$ python3 -q
>>> import numpy as np
>>> np.set_printoptions(suppress=True, linewidth=200)
>>> rd = lambda a: np.round(a, 2) + 0
>>> rng = np.random.default_rng(6075)
>>> W0 = np.array([[0, 2, 0], [0, 2, 2], [0, 2, 2]]) * (rng.random((3, 3)) < 0.3)
>>> W0
array([[0, 0, 0],
       [0, 0, 0],
       [0, 0, 0]])
>>> X = np.load("case12.npy")
>>> X
array([[-2.,  1.,  1.,  1.],
       [ 1., -2.,  1.,  1.],
       [ 1.,  1., -2.,  1.],
       [ 1.,  1.,  1., -2.]])
>>> O = X.astype(float).copy()
>>> for j in range(4):
...     O[:, j] -= O[:, :j] @ (O[:, :j].T @ O[:, j])
...     O[:, j] /= np.linalg.norm(O[:, j])
... 
>>> rd(O.T @ X)
array([[ 2.65, -0.76, -0.76, -0.76],
       [ 0.  ,  2.54, -1.01, -1.01],
       [ 0.  ,  0.  ,  2.32, -1.55],
       [ 0.  ,  0.  ,  0.  ,  1.73]])
>>> vals, V = np.linalg.eigvalsh(X)
Traceback (most recent call last):
  File "<python-input-11>", line 1, in <module>
    vals, V = np.linalg.eigvalsh(X)
    ^^^^^^^
ValueError: too many values to unpack (expected 2)
>>> vals, V = np.linalg.eigh(X)
>>> rd(V @ np.diag(vals) @ V.T)
array([[-2.,  1.,  1.,  1.],
       [ 1., -2.,  1.,  1.],
       [ 1.,  1., -2.,  1.],
       [ 1.,  1.,  1., -2.]])
>>> rd(np.abs(V[:, -1]))
array([0.5, 0.5, 0.5, 0.5])
>>> rd(np.linalg.eigvalsh(X @ X))
array([1., 9., 9., 9.])
>>> B = np.linalg.invert(X)
Traceback (most recent call last):
  File "<python-input-16>", line 1, in <module>
    B = np.linalg.invert(X)
        ^^^^^^^^^^^^^^^^
AttributeError: module 'numpy.linalg' has no attribute 'invert'
>>> B = np.linalg.inv(X)
>>> rd(X @ B)
array([[1., 0., 0., 0.],
       [0., 1., 0., 0.],
       [0., 0., 1., 0.],
       [0., 0., 0., 1.]])
>>> rd(np.linalg.slogdet(X)[0])
np.float64(-1.0)
>>> rd(np.linalg.det(X) * np.linalg.det(B))
np.float64(1.0)
>>> r0 = np.array([-1, -2, -3])
>>> np.convolve(X[0], r0)
array([ 2.,  3.,  3., -6., -5., -3.])
>>> np.cross(X[0, :3], X[1, :3])
array([3., 3., 3.])
>>> np.polyval(r0, X[0])
array([-3., -6., -6., -6.])
>>> np.correlate(X[0], X[1], "full")
array([-2., -1.,  6., -2.,  0., -1.,  1.])
>>> E = np.array([[1.2, 1.4, 0.0],
...     [2.4, 0.9, -0.6],
...     [-1.0, 0.3, 0.5],
...     [1.3, 0.7, -0.4],
...     [-1.0, -2.3, -0.8],
...     [0.0, -0.4, 0.5],
...     [-0.1, -1.9, 1.1],
...     [-1.2, -0.6, 1.2],
...     [-0.1, 0.2, -0.7],
...     [0.0, 0.6, -1.9]])
>>> E[:, 2] = 4 * E[:, 0] + 0.3 * rng.normal(size=10)
>>> rd(E)
array([[ 1.2 ,  1.4 ,  4.84],
       [ 2.4 ,  0.9 ,  9.79],
       [-1.  ,  0.3 , -4.32],
       [ 1.3 ,  0.7 ,  5.13],
       [-1.  , -2.3 , -4.11],
       [ 0.  , -0.4 , -0.14],
       [-0.1 , -1.9 , -0.87],
       [-1.2 , -0.6 , -4.92],
       [-0.1 ,  0.2 , -0.22],
       [ 0.  ,  0.6 ,  0.5 ]])
>>> proj = E @ np.linalg.solve(E.T @ E, E.T)
>>> rd(np.linalg.eigvalsh(proj))
array([0., 0., 0., 0., 0., 0., 0., 1., 1., 1.])
>>> rd(proj @ E[:, 0])
array([ 1.2,  2.4, -1. ,  1.3, -1. ,  0. , -0.1, -1.2, -0.1,  0. ])
>>> rd(np.trace(proj))
np.float64(3.0)
